In [1]: import numpy as np

In [2]: import numpy.linalg as la

In [3]: np.set_printoptions(precision=2, suppress=True, linewidth=140, floatmode="fixed")

In [4]: def rd(a):
   ...:     return np.round(a, 2) + 0
   ...: 

In [5]: arr = np.array([[31, 0, 0, 1, 1, -1],
   ...:     [1, 3, -1, 3, 0, -3],
   ...:     [3, 1, -23, -2, 3, -3],
   ...:     [-3, 0, -1, 20, 0, -1],
   ...:     [1, 3, -2, -1, -38, -1],
   ...:     [-2, 2, 1, -3, -1, -20]])

In [6]: blk = np.stack([arr, -2 * arr, arr[::-1]])

In [7]: rd(la.norm(blk, axis=(1, 2)))
Out[7]: array([ 62.00, 124.00,  62.00])

In [8]: np.einsum("bij,cij->bc", blk, blk)
Out[8]: 
array([[ 3844, -7688,  -114],
       [-7688, 15376,   228],
       [ -114,   228,  3844]])

In [9]: la.matrix_rank(blk.reshape(3, -1))
Out[9]: np.int64(2)

In [10]: la.matrix_rank(blk)
Out[10]: array([6, 6, 6])

In [11]: (blk @ arr.T).shape
Out[11]: (3, 6, 6)

In [12]: x0 = np.array([-2, -3, -2, -1, -2, 3])

In [13]: rhs = arr @ x0

In [14]: rhs
Out[14]: array([-68, -21,  24, -15,  67, -59])

In [15]: rd(la.solve(arr, 3 * rhs))
Out[15]: array([-6.00, -9.00, -6.00, -3.00, -6.00,  9.00])

In [16]: rd(la.solve(arr, arr[:, 2]))
Out[16]: array([0.00, 0.00, 1.00, 0.00, 0.00, 0.00])

In [17]: rd(la.solve(arr, rhs + arr[:, 5]))
Out[17]: array([-2.00, -3.00, -2.00, -1.00, -2.00,  4.00])

In [18]: rd(la.solve(arr, rhs))
Out[18]: array([-2.00, -3.00, -2.00, -1.00, -2.00,  3.00])

In [19]: W = np.array([[1, -1, 8, 1, -2],
    ...:     [8, -8, 7, -1, -2],
    ...:     [-9, 9, -9, -8, 5],
    ...:     [-3, 7, -2, 2, -5],
    ...:     [8, -4, 3, 1, 3],
    ...:     [-9, -4, 6, 2, -7]])

In [20]: b = np.array([2, 5, 0, 6, 3])

In [21]: H = np.maximum(arr @ W + b, 0)

In [22]: (H > 0).astype(int)
Out[22]: 
array([[1, 0, 1, 1, 0],
       [1, 1, 1, 1, 0],
       [1, 0, 1, 1, 0],
       [0, 1, 0, 1, 0],
       [0, 1, 0, 0, 0],
       [1, 1, 0, 0, 1]])

In [23]: H
Out[23]: 
array([[ 47,   0, 243,  38,   0],
       [ 54,   4,  14,  12,   0],
       [277,   0, 233, 185,   0],
       [  0, 143,   0,  49,   0],
       [  0, 111,   0,   0,   0],
       [188,  63,   0,   0, 160]])

In [24]: Z = np.array([[3, 1], [3, 1], [2, -2], [3, -2], [3, 1]])

In [25]: W @ Z
Out[25]: 
array([[ 13, -20],
       [  5, -14],
       [-27,  39],
       [ -1,  -1],
       [ 30,  -1],
       [-42, -36]])

In [26]: (H @ Z).round(6).argmax(axis=1)
Out[26]: array([0, 0, 0, 0, 0, 0])

In [27]: f, r1 = arr[4], arr[1]

In [28]: f @ f
Out[28]: np.int64(1460)

In [29]: p = (f @ r1) / (f @ f) * f

In [30]: rd((r1 - p) @ f)
Out[30]: np.float64(0.0)

In [31]: rd(p)
Out[31]: array([ 0.01,  0.02, -0.02, -0.01, -0.31, -0.01])

In [32]: rd(r1 - p)
Out[32]: array([ 0.99,  2.98, -0.98,  3.01,  0.31, -2.99])

In [33]: np.outer(f, r1)
Out[33]: 
array([[   1,    3,   -1,    3,    0,   -3],
       [   3,    9,   -3,    9,    0,   -9],
       [  -2,   -6,    2,   -6,    0,    6],
       [  -1,   -3,    1,   -3,    0,    3],
       [ -38, -114,   38, -114,    0,  114],
       [  -1,   -3,    1,   -3,    0,    3]])

In [34]: rd(la.norm(f + r1) ** 2 + la.norm(f - r1) ** 2)
Out[34]: np.float64(2978.0)

In [35]: A = np.load("run11.npy")

In [36]: A
Out[36]: 
array([[0, 5, 5],
       [0, 0, 1],
       [0, 0, 0]])

In [37]: U, sv, Vt = la.svd(A)

In [38]: evecs = Vt[:(sv > 1e-8).sum()]

In [39]: rng = np.random.default_rng(78490)

In [40]: x0 = A[0] + -2 * A[2] + rng.integers(2) * np.eye(3)[1]

In [41]: x0
Out[41]: array([0.00, 6.00, 5.00])

In [42]: rd(np.diag(evecs.T @ evecs))
Out[42]: array([0.00, 1.00, 1.00])

In [43]: rd(la.norm(x0 - evecs.T @ evecs @ x0))
Out[43]: np.float64(0.0)

In [44]: rd(evecs.T @ evecs)
Out[44]: 
array([[0.00, 0.00, 0.00],
       [0.00, 1.00, 0.00],
       [0.00, 0.00, 1.00]])

In [45]: np.allclose(evecs.T @ evecs @ x0, x0)
Out[45]: True
